$ ipython --no-banner

In [1]: import numpy as np

In [2]: import numpy.linalg as la

In [3]: np.set_printoptions(suppress=True, linewidth=100)

In [4]: def rnd(a):
   ...:     return np.round(a, 2) + 0
   ...: 

In [5]: arr = np.load("m.npy")

In [6]: print(arr)
[[-2 -1  0  0]
 [ 1  0  0  0]
 [ 0  0 -2 -1]
 [ 0  0  1  0]]

In [7]: # 2 groups of indices that never mix

In [8]: w1 = np.array([[5, 8, 2, -4, 9],
   ...:     [3, 6, -4, 5, -6],
   ...:     [-1, 9, 7, 6, 6],
   ...:     [2, 8, -9, 2, 2]])

In [9]: coef = np.array([-3, 1, 2, 3, 0])

In [10]: hid = np.maximum(arr @ w1 + coef, 0)

In [11]: print(la.matrix_rank(hid))
3

In [12]: W2 = np.array([[9, 0], [1, 9], [6, 7], [2, 4], [8, 7]])

In [13]: print((hid @ W2).round(6).argmax(axis=1))
[1 1 0 1]

In [14]: print(hid @ W2)
[[ 24  38]
 [123 172]
 [  0   0]
 [130 231]]

In [15]: x = np.array([-3, -2, 1, 1])

In [16]: h1 = np.maximum(arr @ x, 0)

In [17]: print(arr * (h1 > 1e-9)[:, None])
[[-2 -1  0  0]
 [ 0  0  0  0]
 [ 0  0  0  0]
 [ 0  0  1  0]]

In [18]: print(np.maximum(arr @ x, 0) - np.maximum(-arr @ x, 0))
[ 8 -3 -3  1]

In [19]: print(h1)
[8 0 0 1]

In [20]: evals, V = la.eig(arr)

In [21]: print(evals)
[-1. -1. -1. -1.]

In [22]: print(rnd(np.sort(la.eigvals(arr.T))))
[-1. -1. -1. -1.]

In [23]: rng = np.random.default_rng(2140)

In [24]: out = arr + rng.integers(-2, 3, (4, 2)) @ rng.integers(-2, 3, (2, 4))

In [25]: print(out)
[[-2  0  2  0]
 [ 3  4 -4  2]
 [ 2  4 -6  1]
 [ 2  6  1  2]]

In [26]: print(np.abs(out - arr).sum(axis=1))
[ 3 12 12 10]

In [27]: print(out - arr)
[[ 0  1  2  0]
 [ 2  4 -4  2]
 [ 2  4 -4  2]
 [ 2  6  0  2]]

In [28]: print(rnd(la.svd(out - arr, compute_uv=False)))
[10.52  4.28  0.    0.  ]

In [29]: O, _ = la.qr(np.array([[0.6, 0.0, -1.3, -0.9, 0.6],
    ...:     [1.0, 0.4, -0.3, 0.6, 1.3],
    ...:     [1.5, -1.0, 0.0, 1.2, 0.5],
    ...:     [0.2, 0.6, -0.7, -0.6, -0.8],
    ...:     [0.3, -0.8, 1.9, 0.0, -0.1]]))

In [30]: mat = 5 * O

In [31]: print(rnd(mat))
[[-1.55 -0.74  2.8  -3.31  1.81]
 [-2.59 -2.74 -2.4   0.91  2.06]
 [-3.88  1.92  1.18  1.51 -1.6 ]
 [-0.52 -2.51 -0.57 -1.79 -3.86]
 [-0.78  2.64 -3.11 -2.78  0.14]]

In [32]: print(rnd(np.trace(mat)))
-4.76

In [33]: print(rnd((mat + mat.T) / 2))
[[-1.55 -1.66 -0.54 -1.91  0.51]
 [-1.66 -2.74 -0.24 -0.8   2.35]
 [-0.54 -0.24  1.18  0.47 -2.36]
 [-1.91 -0.8   0.47 -1.79 -3.32]
 [ 0.51  2.35 -2.36 -3.32  0.14]]

In [34]: print(rnd(np.abs(la.eigvals(mat)).max()))
5.0

In [35]: print(rnd(mat @ mat.T))
[[25.  0.  0.  0.  0.]
 [ 0. 25.  0.  0.  0.]
 [ 0.  0. 25.  0.  0.]
 [ 0.  0.  0. 25.  0.]
 [ 0.  0.  0.  0. 25.]]

In [36]: print(rnd(la.norm(mat, axis=0)))
[5. 5. 5. 5. 5.]

In [37]: w1 = np.array([[2, 1, 2, 1, 3, 0],
    ...:     [0, 2, 1, 3, 2, 3],
    ...:     [3, 0, 3, 2, 2, 0],
    ...:     [0, 0, 3, 1, 2, 1],
    ...:     [2, 0, 3, 2, 2, 2]])

In [38]: coef = np.array([6, 4, 2, 8, 3, 5])

In [39]: hid = np.maximum(mat @ w1 + coef, 0)

In [40]: print((hid > 0).astype(int))
[[1 1 1 1 0 1]
 [0 0 0 0 0 1]
 [0 1 0 1 0 1]
 [0 0 0 0 0 0]
 [0 1 0 1 0 1]]

In [41]: W2 = np.array([[-3, 2, 1],
    ...:     [-2, 0, -3],
    ...:     [-1, 1, 2],
    ...:     [-3, -3, -2],
    ...:     [-3, 1, -1],
    ...:     [-3, -3, 3]])

In [42]: print((hid @ W2).round(6).argmax(axis=1))
[2 2 2 0 2]

In [43]: M = np.load("dump.npy")

In [44]: print(M)
[[-12   8 -16 -20 -12   4 -12   8  -4   4 -20   8   8 -16  12]
 [ 11 -24  23   5  26  13  -4 -14  22   3  10 -14  21 -17  19]
 [  9  -6  12  15   9  -3   9  -6   3  -3  15  -6  -6  12  -9]
 [ -2  18 -11  10 -17 -16  13   8 -19  -6   5   8 -27  29 -28]
 [ -6  -6  -3 -18   3  12 -15   0   9   6 -15   0  21 -27  24]
 [-12  18 -21 -12 -21  -6  -3  12 -15   0 -15  12  -9   3  -6]
 [ 14 -16  22  18  20   2   8 -12  12  -2  20 -12   2   6  -2]
 [-19  26 -32 -21 -31  -7  -7  18 -21   1 -25  18 -10   0  -5]
 [ 10  10   5  30  -5 -20  25   0 -15 -10  25   0 -35  45 -40]
 [ 11   6   8  29  -1 -17  23  -2 -11  -9  25  -2 -30  40 -35]]

In [45]: # column 11 repeats column 7

In [46]: Uu, s, Vt = la.svd(M)

In [47]: V = Vt[:(s > 1e-8).sum()]

In [48]: x = M[7] + 5 * M[9] + rng.integers(2) * np.eye(15)[13]

In [49]: print(x)
[  36.   56.    8.  124.  -36.  -92.  108.    8.  -76.  -44.  100.    8. -160.  201. -180.]

In [50]: print(rnd(la.norm(x - V.T @ V @ x)))
0.86

In [51]: print(rnd(np.diag(V.T @ V)))
[0.08 0.14 0.19 0.18 0.18 0.06 0.08 0.06 0.12 0.01 0.18 0.06 0.18 0.25 0.21]

In [52]: r = la.matrix_rank(M)

In [53]: print(r)
2

In [54]: N = la.svd(M)[2][r:].T

In [55]: print(np.allclose(M @ N, 0))
True

In [56]: print(la.matrix_rank(M.T @ M), la.matrix_rank(M @ M.T))
2 2

In [57]: print([int(la.matrix_rank(np.delete(M, i, axis=0))) for i in range(10)])
[2, 2, 2, 2, 2, 2, 2, 2, 2, 2]

In [58]: print([int(la.matrix_rank(M[:, :j + 1])) for j in range(15)])
[1, 2, 2, 2, 2, 2, 2, 2, 2, 2, 2, 2, 2, 2, 2]

In [59]: def softmax(z):
    ...:     e = np.exp(z - z.max(axis=-1, keepdims=True))
    ...:     return e / e.sum(axis=-1, keepdims=True)
    ...: 

In [60]: print(rnd(softmax(M[6] + 2)))
[0.   0.   0.78 0.01 0.1  0.   0.   0.   0.   0.   0.1  0.   0.   0.   0.  ]

In [61]: att = M @ M.T / np.sqrt(15)

In [62]: print(softmax(att).round(6).argmax(axis=1))
[7 1 8 8 4 7 6 7 8 8]

In [63]: print(rnd(softmax(att)))
[[0. 0. 0. 0. 0. 0. 0. 1. 0. 0.]
 [0. 1. 0. 0. 0. 0. 0. 0. 0. 0.]
 [0. 0. 0. 0. 0. 0. 0. 0. 1. 0.]
 [0. 0. 0. 0. 0. 0. 0. 0. 1. 0.]
 [0. 0. 0. 0. 1. 0. 0. 0. 0. 0.]
 [0. 0. 0. 0. 0. 0. 0. 1. 0. 0.]
 [0. 0. 0. 0. 0. 0. 1. 0. 0. 0.]
 [0. 0. 0. 0. 0. 0. 0. 1. 0. 0.]
 [0. 0. 0. 0. 0. 0. 0. 0. 1. 0.]
 [0. 0. 0. 0. 0. 0. 0. 0. 1. 0.]]
